$ ipython --no-banner

In [1]: import numpy as np

In [2]: import numpy.linalg as la

In [3]: np.set_printoptions(precision=2, suppress=True, linewidth=140)

In [4]: def rnd(a):
   ...:     return np.round(a, 2) + 0
   ...: 

In [5]: J = np.load("block0.npy")

In [6]: J
Out[6]: 
array([[ 0, -3,  1],
       [ 3,  0, -2],
       [-1,  2,  0]])

In [7]: U, s, Vh = la.svd(J)

In [8]: vecs = Vh[:(s > 1e-8).sum()]

In [9]: rng = np.random.default_rng(88658)

In [10]: x = J[0] + -1 * J[2] + rng.integers(2) * np.eye(3)[2]

In [11]: x
Out[11]: array([ 1., -5.,  1.])

In [12]: rnd(vecs.T @ vecs)
Out[12]: 
array([[ 0.71, -0.14, -0.43],
       [-0.14,  0.93, -0.21],
       [-0.43, -0.21,  0.36]])

In [13]: la.matrix_rank(np.vstack([J, x]))
Out[13]: np.int64(2)

In [14]: [round(float(x), 2) for x in la.svd(J, compute_uv=False)[:3]]
Out[14]: [3.74, 3.74, 0.0]

In [15]: rnd(la.norm(J, 2) / la.norm(J))
Out[15]: np.float64(0.71)

In [16]: np.argsort(-la.norm(J, axis=0).round(6), kind="stable")[:3]
Out[16]: array([1, 0, 2])

In [17]: rnd(np.trace(la.pinv(J) @ J))
Out[17]: np.float64(2.0)

In [18]: rnd(J @ la.pinv(J) @ J)
Out[18]: 
array([[ 0., -3.,  1.],
       [ 3.,  0., -2.],
       [-1.,  2.,  0.]])

In [19]: U, s, Vh = la.svd(J, full_matrices=False)

In [20]: np.allclose(U * s @ Vh, J)
Out[20]: True

In [21]: rnd(s)
Out[21]: array([3.74, 3.74, 0.  ])

In [22]: rnd(np.cumsum(s ** 2) / np.sum(s ** 2))
Out[22]: array([0.5, 1. , 1. ])

In [23]: rnd(U.T @ U)
Out[23]: 
array([[1., 0., 0.],
       [0., 1., 0.],
       [0., 0., 1.]])

In [24]: rnd(U.T @ J @ Vh.T)
Out[24]: 
array([[3.74, 0.  , 0.  ],
       [0.  , 3.74, 0.  ],
       [0.  , 0.  , 0.  ]])

In [25]: np.allclose(J @ J.T, J.T @ J)
Out[25]: True

In [26]: (J + J.T) / 2
Out[26]: 
array([[0., 0., 0.],
       [0., 0., 0.],
       [0., 0., 0.]])

In [27]: np.trace(J)
Out[27]: np.int64(0)

In [28]: rnd(np.abs(la.eigvals(J)).max())
Out[28]: np.float64(3.74)

In [29]: (J - J.T) / 2
Out[29]: 
array([[ 0., -3.,  1.],
       [ 3.,  0., -2.],
       [-1.,  2.,  0.]])

In [30]: rnd(la.det(J))
Out[30]: np.float64(0.0)

In [31]: rnd(np.sort(np.abs(la.eigvals(J))))
Out[31]: array([0.  , 3.74, 3.74])

In [32]: E = np.load("run12.npy")

In [33]: E
Out[33]: 
array([[-1,  1,  1, -1,  8],
       [ 8, -1,  1,  1, -1],
       [-1,  8, -1,  1,  1],
       [ 1, -1,  8, -1,  1],
       [ 1,  1, -1,  8, -1]])

In [34]: B = E / la.norm(E, axis=1, keepdims=True)

In [35]: cov = B @ B.T

In [36]: rnd(cov[4])
Out[36]: array([-0.25,  0.22,  0.22, -0.25,  1.  ])

In [37]: rnd(cov)
Out[37]: 
array([[ 1.  , -0.25,  0.22,  0.22, -0.25],
       [-0.25,  1.  , -0.25,  0.22,  0.22],
       [ 0.22, -0.25,  1.  , -0.25,  0.22],
       [ 0.22,  0.22, -0.25,  1.  , -0.25],
       [-0.25,  0.22,  0.22, -0.25,  1.  ]])

In [38]: (cov - 2 * np.eye(5)).round(6).argmax(axis=1)
Out[38]: array([2, 3, 0, 0, 1])

In [39]: rnd(la.norm(B, axis=1))
Out[39]: array([1., 1., 1., 1., 1.])

In [40]: B = cov / np.sqrt((cov ** 2).mean(axis=1, keepdims=True))

In [41]: la.matrix_rank(B) == la.matrix_rank(cov)
Out[41]: np.True_

In [42]: la.matrix_rank(cov - cov.mean(axis=1, keepdims=True))
Out[42]: np.int64(4)

In [43]: rnd(la.norm(B, axis=1))
Out[43]: array([2.24, 2.24, 2.24, 2.24, 2.24])

In [44]: U, s, Vh = la.svd(J)

In [45]: np.argmax(s[:-1] / (s[1:] + 1e-6)) + 1
Out[45]: np.int64(2)

In [46]: B = U[:, :2] @ np.diag(s[:2]) @ Vh[:2]

In [47]: rnd(la.norm(J - B, 2)), rnd(s[2])
Out[47]: (np.float64(0.0), np.float64(0.0))

In [48]: la.matrix_rank(B)
Out[48]: np.int64(2)

In [49]: rnd(np.abs(J - B).max())
Out[49]: np.float64(0.0)

In [50]: rnd(B)
Out[50]: 
array([[ 0., -3.,  1.],
       [ 3.,  0., -2.],
       [-1.,  2.,  0.]])

In [51]: B = np.array([[-5, 0], [3, 3]])

In [52]: Z = np.kron(B, E)

In [53]: Z
Out[53]: 
array([[  5,  -5,  -5,   5, -40,   0,   0,   0,   0,   0],
       [-40,   5,  -5,  -5,   5,   0,   0,   0,   0,   0],
       [  5, -40,   5,  -5,  -5,   0,   0,   0,   0,   0],
       [ -5,   5, -40,   5,  -5,   0,   0,   0,   0,   0],
       [ -5,  -5,   5, -40,   5,   0,   0,   0,   0,   0],
       [ -3,   3,   3,  -3,  24,  -3,   3,   3,  -3,  24],
       [ 24,  -3,   3,   3,  -3,  24,  -3,   3,   3,  -3],
       [ -3,  24,  -3,   3,   3,  -3,  24,  -3,   3,   3],
       [  3,  -3,  24,  -3,   3,   3,  -3,  24,  -3,   3],
       [  3,   3,  -3,  24,  -3,   3,   3,  -3,  24,  -3]])

In [54]: Z.shape
Out[54]: (10, 10)

In [55]: B = Z[0, 0] * Z[1:] - np.outer(Z[1:, 0], Z[0])

In [56]: B
Out[56]: 
array([[    0,  -175,  -225,   175, -1575,     0,     0,     0,     0,     0],
       [    0,  -175,    50,   -50,   175,     0,     0,     0,     0,     0],
       [    0,     0,  -225,    50,  -225,     0,     0,     0,     0,     0],
       [    0,   -50,     0,  -175,  -175,     0,     0,     0,     0,     0],
       [    0,     0,     0,     0,     0,   -15,    15,    15,   -15,   120],
       [    0,   105,   135,  -105,   945,   120,   -15,    15,    15,   -15],
       [    0,   105,   -30,    30,  -105,   -15,   120,   -15,    15,    15],
       [    0,     0,   135,   -30,   135,    15,   -15,   120,   -15,    15],
       [    0,    30,     0,   105,   105,    15,    15,   -15,   120,   -15]])

In [57]: la.matrix_rank(B), la.matrix_rank(Z)
Out[57]: (np.int64(9), np.int64(10))

In [58]: np.flatnonzero(~B.round(6).any(axis=1))
Out[58]: array([], dtype=int64)

In [59]: arr = np.loadtxt("test14.csv", delimiter=",")

In [60]: rnd(arr)
Out[60]: 
array([[-12.26, -26.53,   6.58, -24.53, -17.09],
       [-10.94, -23.18,   6.03, -21.87, -15.35],
       [ -6.68, -12.62,   4.1 , -13.36,  -9.81],
       [ -3.48,  -5.06,   2.31,  -6.96,  -5.64],
       [ -1.34,  -0.82,   0.78,  -2.68,  -2.67],
       [ -0.68,  -0.1 ,   0.26,  -1.37,  -1.55],
       [ -0.46,  -0.01,   0.12,  -0.91,  -1.08],
       [  0.06,   0.  ,   0.  ,   0.11,   0.14],
       [  1.47,   0.84,   0.49,   2.94,   3.55],
       [  3.54,   3.61,   1.4 ,   7.07,   8.02],
       [  5.75,   7.3 ,   2.3 ,  11.51,  12.5 ],
       [ 15.44,  26.06,   5.58,  30.87,  30.67],
       [ 15.68,  26.56,   5.65,  31.36,  31.12]])

In [61]: la.matrix_rank(arr, rtol=0.1)
Out[61]: np.int64(2)

In [62]: [round(float(x), 2) for x in la.svd(arr, compute_uv=False)[:3]]
Out[62]: [99.29, 16.95, 4.37]

In [63]: la.cond(arr) > 100
Out[63]: np.True_

In [64]: cov = np.cov(arr, rowvar=False)

In [65]: rnd(np.median(arr, axis=0))
Out[65]: array([-0.46, -0.01,  2.3 , -0.91, -1.08])

In [66]: rnd(arr.std(axis=0))
Out[66]: array([ 8.13, 14.88,  2.41, 16.25, 14.48])

In [67]: cov.shape
Out[67]: (5, 5)

In [68]: np.argwhere(np.triu(np.abs(np.corrcoef(arr.T)) > 0.8, 1))
Out[68]: 
array([[0, 1],
       [0, 3],
       [0, 4],
       [1, 3],
       [1, 4],
       [3, 4]])
